% ipython --no-banner

In [1]: import numpy as np

In [2]: np.set_printoptions(suppress=True, linewidth=140)

In [3]: rd = lambda a: np.round(a, 2) + 0

In [4]: J = np.load("mat.npy")

In [5]: J
Out[5]: 
array([[ 1, -2,  4, -8],
       [ 1, -1,  1, -1],
       [ 1,  0,  0,  0]])

In [6]: J.reshape(-1, 2)
Out[6]: 
array([[ 1, -2],
       [ 4, -8],
       [ 1, -1],
       [ 1, -1],
       [ 1,  0],
       [ 0,  0]])

In [7]: t3 = J.reshape(3, 2, -1)

In [8]: t3.sum(axis=1)
Out[8]: 
array([[  5, -10],
       [  2,  -2],
       [  1,   0]])

In [9]: np.einsum("ihd,ihd->ih", t3, t3)
Out[9]: 
array([[ 5, 80],
       [ 2,  2],
       [ 1,  0]])

In [10]: t3.transpose(1, 0, 2)
Out[10]: 
array([[[ 1, -2],
        [ 1, -1],
        [ 1,  0]],

       [[ 4, -8],
        [ 1, -1],
        [ 0,  0]]])

In [11]: np.swapaxes(t3, 1, 2)[2]
Out[11]: 
array([[1, 0],
       [0, 0]])

In [12]: out = J[0, 0] * J[1:] - np.outer(J[1:, 0], J[0])

In [13]: out
Out[13]: 
array([[ 0,  1, -3,  7],
       [ 0,  2, -4,  8]])

In [14]: J[:, 0] / J[0, 0]
Out[14]: array([1., 1., 1.])

In [15]: np.flatnonzero(~out.round(6).any(axis=1))
Out[15]: array([], dtype=int64)

In [16]: np.linalg.matrix_rank(out), np.linalg.matrix_rank(J)
Out[16]: (np.int64(2), np.int64(3))

In [17]: def softmax(z):
    ...:     e = np.exp(z - z.max(axis=-1, keepdims=True))
    ...:     return e / e.sum(axis=-1, keepdims=True)
    ...: 

In [18]: rd(softmax(J[2]))
Out[18]: array([0.48, 0.17, 0.17, 0.17])

In [19]: S = J @ J.T / np.sqrt(4)

In [20]: rd(softmax(S)[2] @ J)
Out[20]: array([ 1.  , -1.  ,  1.67, -3.  ])

In [21]: x0 = np.array([2, 1, -1, -1])

In [22]: J @ x0
Out[22]: array([4, 1, 2])

In [23]: J @ np.eye(4)[0]
Out[23]: array([1., 1., 1.])

In [24]: rng = np.random.default_rng(77243)

In [25]: out = J + rng.integers(-2, 3, (3, 1)) @ rng.integers(-2, 3, (1, 4))

In [26]: out
Out[26]: 
array([[ 5,  2,  4, -4],
       [-3, -5,  1, -5],
       [-1, -2,  0, -2]])

In [27]: rd(np.linalg.svd(out - J, compute_uv=False))
Out[27]: array([10.39,  0.  ,  0.  ])

In [28]: np.abs(out - J).sum(axis=1)
Out[28]: array([12, 12,  6])

In [29]: out - J
Out[29]: 
array([[ 4,  4,  0,  4],
       [-4, -4,  0, -4],
       [-2, -2,  0, -2]])

In [30]: A = np.loadtxt("m.csv", delimiter=",")

In [31]: A
Out[31]: 
array([[ 0.25,  1.1 ,  0.4 , -0.25],
       [ 0.  ,  0.  ,  0.  ,  0.  ],
       [ 0.  ,  0.  ,  0.  ,  0.  ]])

In [32]: Uu, sig, vt = np.linalg.svd(A)

In [33]: np.argmax(sig[:-1] / (sig[1:] + 1e-6)) + 1
Out[33]: np.int64(1)

In [34]: rd(sig)
Out[34]: array([1.22, 0.  , 0.  ])

In [35]: out = Uu[:, :1] @ np.diag(sig[:1]) @ vt[:1]

In [36]: rd(np.linalg.norm(A - out, 2)), sig[1]
Out[36]: (np.float64(0.0), np.float64(0.0))

In [37]: rd(np.linalg.norm(A - out) / np.linalg.norm(A))
Out[37]: np.float64(0.0)

In [38]: rd(out)
Out[38]: 
array([[ 0.25,  1.1 ,  0.4 , -0.25],
       [ 0.  ,  0.  ,  0.  ,  0.  ],
       [ 0.  ,  0.  ,  0.  ,  0.  ]])

In [39]: rd(np.abs(A - out).max())
Out[39]: np.float64(0.0)

In [40]: np.linalg.matrix_rank(A, rtol=0.05)
Out[40]: np.int64(1)

In [41]: rk = np.linalg.matrix_rank(out)

In [42]: rk
Out[42]: np.int64(1)

In [43]: N = np.linalg.svd(out)[2][rk:].T

In [44]: rd(out @ N)
Out[44]: 
array([[0., 0., 0.],
       [0., 0., 0.],
       [0., 0., 0.]])

In [45]: [int(np.linalg.matrix_rank(np.delete(out, i, axis=0))) for i in range(3)]
Out[45]: [0, 1, 1]

In [46]: np.allclose(out @ N, 0)
Out[46]: True

In [47]: A - A[0]
Out[47]: 
array([[ 0.  ,  0.  ,  0.  ,  0.  ],
       [-0.25, -1.1 , -0.4 ,  0.25],
       [-0.25, -1.1 , -0.4 ,  0.25]])

In [48]: np.linalg.matrix_rank(A)
Out[48]: np.int64(1)

In [49]: np.unravel_index(np.abs(A).argmax(), A.shape)
Out[49]: (np.int64(0), np.int64(1))

In [50]: A.sum(axis=0)
Out[50]: array([ 0.25,  1.1 ,  0.4 , -0.25])

In [51]: rd(A.mean(axis=0))
Out[51]: array([ 0.08,  0.37,  0.13, -0.08])

In [52]: np.count_nonzero(A)
Out[52]: np.int64(4)

In [53]: np.allclose(A[:-1].T @ np.linalg.lstsq(A[:-1].T, A[-1])[0], A[-1])
Out[53]: True

In [54]: np.abs(np.diag(np.linalg.qr(A)[1])) > 1e-9
Out[54]: array([ True, False, False])

In [55]: rd(A @ np.linalg.pinv(A) @ A)
Out[55]: 
array([[ 0.25,  1.1 ,  0.4 , -0.25],
       [ 0.  ,  0.  ,  0.  ,  0.  ],
       [ 0.  ,  0.  ,  0.  ,  0.  ]])

In [56]: feats = np.loadtxt("a.csv", delimiter=",")

In [57]: feats
Out[57]: 
array([[ 0., -1., -2., -2.],
       [ 4.,  3.,  2.,  2.],
       [ 4.,  3.,  2.,  2.],
       [ 3.,  2.,  1.,  1.]])

In [58]: np.argsort(-np.linalg.norm(A, axis=0).round(6), kind="stable")[:3]
Out[58]: array([1, 2, 0])

In [59]: np.linalg.cond(A) > 100
Out[59]: np.True_

In [60]: [round(float(x), 2) for x in np.linalg.svd(A, compute_uv=False)[:3]]
Out[60]: [1.22, 0.0, 0.0]
